$ ipython --no-banner

In [1]: import numpy as np

In [2]: import numpy.linalg as la

In [3]: np.set_printoptions(precision=1, suppress=True, linewidth=140, floatmode="fixed")

In [4]: def tidy(a):
   ...:     return np.round(a, 1) + 0
   ...: 

In [5]: K = np.array([[-2, -2, 3, 2, -1, 0],
   ...:     [-2, 0, -1, -1, 1, -3],
   ...:     [3, -1, -2, -4, 1, 0],
   ...:     [2, -1, -4, -4, -1, -1],
   ...:     [-1, 1, 1, -1, -2, 0],
   ...:     [0, -3, 0, -1, 0, -4]])

In [6]: W = np.array([[0, 2, 1],
   ...:     [-2, 1, 0],
   ...:     [-1, -2, 1],
   ...:     [2, 2, -2],
   ...:     [2, 2, 2],
   ...:     [-1, 1, -1]])

In [7]: b = np.array([3, -2, 1])

In [8]: act = np.maximum(K @ W + b, 0)

In [9]: act
Out[9]: 
array([[ 6,  0,  0],
       [ 7,  0,  5],
       [ 1,  1, 12],
       [ 0,  0,  6],
       [ 0,  0,  0],
       [11,  0,  7]])

In [10]: basis = np.array([[-1, -3, -2], [6, 7, 9], [1, 1, 9]])

In [11]: W @ basis
Out[11]: 
array([[ 13,  15,  27],
       [  8,  13,  13],
       [-10, -10,  -7],
       [  8,   6,  -4],
       [ 12,  10,  32],
       [  6,   9,   2]])

In [12]: (act @ basis).round(6).argmax(axis=1)
Out[12]: array([0, 2, 2, 2, 0, 2])

In [13]: U, sig, vt = la.svd(act)

In [14]: np.argmax(sig[:-1] / (sig[1:] + 1e-6)) + 1
Out[14]: np.int64(2)

In [15]: A2 = U[:, :2] @ np.diag(sig[:2]) @ vt[:2]

In [16]: la.matrix_rank(act, rtol=0.05)
Out[16]: np.int64(2)

In [17]: tidy(np.abs(act - A2).max())
Out[17]: np.float64(0.4)

In [18]: tidy(A2)
Out[18]: 
array([[ 6.0, -0.2,  0.0],
       [ 7.0,  0.1,  5.0],
       [ 1.0,  0.7, 12.0],
       [ 0.0,  0.4,  6.0],
       [ 0.0,  0.0,  0.0],
       [11.0,  0.1,  7.0]])

In [19]: la.matrix_rank(A2)
Out[19]: np.int64(2)

In [20]: def softmax(z):
    ...:     e = np.exp(z - z.max(axis=-1, keepdims=True))
    ...:     return e / e.sum(axis=-1, keepdims=True)
    ...: 

In [21]: tidy(softmax(K).sum(axis=1))
Out[21]: array([1.0, 1.0, 1.0, 1.0, 1.0, 1.0])

In [22]: tidy(softmax(10 * K[2]))
Out[22]: array([1.0, 0.0, 0.0, 0.0, 0.0, 0.0])

In [23]: scores = K @ K.T / np.sqrt(6)

In [24]: softmax(scores).round(6).argmax(axis=1)
Out[24]: array([0, 1, 2, 3, 4, 5])

In [25]: tidy(softmax(scores)[2] @ K)
Out[25]: array([ 2.6, -1.0, -2.8, -4.0,  0.2, -0.4])

In [26]: W0 = np.loadtxt("w.csv", delimiter=",")

In [27]: W0
Out[27]: 
array([[ 0.0,  0.0,  1.0,  0.0,  2.0,  1.0,  0.0, -3.0, -3.0],
       [ 0.0,  0.0, -1.0,  4.0, -2.0,  0.0,  0.0,  1.0,  0.0],
       [-1.0,  1.0,  0.0, -1.0, -3.0,  3.0,  1.0,  1.0,  0.0],
       [ 0.0, -4.0,  1.0,  0.0, -3.0,  0.0, -1.0,  3.0,  2.0],
       [-2.0,  2.0,  3.0,  3.0,  0.0, -3.0,  1.0, -1.0,  1.0],
       [-1.0,  0.0, -3.0,  0.0,  3.0,  0.0, -1.0, -1.0,  0.0],
       [ 0.0,  0.0, -1.0,  1.0, -1.0,  1.0,  0.0,  0.0,  4.0],
       [ 3.0, -1.0, -1.0, -3.0,  1.0,  1.0,  0.0,  0.0, -4.0],
       [ 3.0,  0.0,  0.0, -2.0, -1.0,  0.0, -4.0,  4.0,  0.0]])

In [28]: np.argsort(-la.norm(W0, axis=0).round(6), kind="stable")[:3]
Out[28]: array([8, 3, 4])
